% ipython --no-banner

In [1]: import numpy as np

In [2]: from numpy import linalg as LA

In [3]: np.set_printoptions(suppress=True, linewidth=140)

In [4]: rnd = lambda a: np.round(a, 2) + 0

In [5]: feats = np.array([[3, 1, 0], [1, 0, 0], [0, 0, 3]])

In [6]: print(feats)
[[3 1 0]
 [1 0 0]
 [0 0 3]]

In [7]: A2 = feats / np.sqrt((feats ** 2).mean(axis=1, keepdims=True))

In [8]: print(rnd(A2[0]))
[1.64 0.55 0.  ]

In [9]: print(rnd(feats - feats.mean(axis=1, keepdims=True)))
[[ 1.67 -0.33 -1.33]
 [ 0.67 -0.33 -0.33]
 [-1.   -1.    2.  ]]

In [10]: data = np.loadtxt("block6.csv", delimiter=",")

In [11]: print(data)
[[ 1.5   0.7  -0.7 ]
 [-0.6  -2.11  2.1 ]
 [ 0.8  -1.04  1.  ]
 [-0.8  -0.52  0.6 ]
 [-0.6  -0.9   0.9 ]
 [ 0.1   0.42 -0.4 ]
 [ 1.1   0.17  0.  ]
 [ 1.    0.34 -0.2 ]
 [-2.1   0.05 -0.1 ]
 [ 2.1   0.96 -1.  ]
 [-0.5  -1.26  1.3 ]
 [-0.1  -0.44  0.6 ]
 [-0.9   0.22 -0.3 ]
 [ 0.   -0.73  0.8 ]
 [-0.6   0.47 -0.5 ]
 [ 1.7   1.13 -1.1 ]
 [ 0.5   1.29 -1.5 ]
 [ 1.6  -0.85  0.8 ]]

In [12]: G = np.cov(data, rowvar=False)

In [13]: print(rnd(G))
[[ 1.26  0.4  -0.39]
 [ 0.4   0.84 -0.86]
 [-0.39 -0.86  0.89]]

In [14]: print(rnd(np.corrcoef(data.T)))
[[ 1.    0.39 -0.37]
 [ 0.39  1.   -1.  ]
 [-0.37 -1.    1.  ]]

In [15]: print(G.shape)
(3, 3)

In [16]: mat = np.load("case4.npy")

In [17]: print(mat)
[[ 0  0  2  3]
 [-2 -2  0  1]]

In [18]: G = mat.T @ mat

In [19]: print(np.trace(G), (mat ** 2).sum())
22 22

In [20]: print(G)
[[ 4  4  0 -2]
 [ 4  4  0 -2]
 [ 0  0  4  6]
 [-2 -2  6 10]]

In [21]: print((mat @ mat.T).shape)
(2, 2)

In [22]: Uu, sig, vt = LA.svd(mat, full_matrices=False)

In [23]: print((sig > 1e-8).sum())
2

In [24]: print(np.allclose(Uu * sig @ vt, mat))
True

In [25]: print(rnd(sig / sig[0]))
[1.   0.71]

In [26]: print(rnd(np.abs(vt[0])))
[0.25 0.25 0.46 0.82]

In [27]: print(rnd(np.sqrt((sig ** 2).sum())), rnd(LA.norm(mat)))
4.69 4.69

In [28]: print(rnd(np.cumsum(sig ** 2) / np.sum(sig ** 2)))
[0.66 1.  ]

In [29]: print(Uu.shape, sig.shape, vt.shape)
(2, 2) (2,) (2, 4)
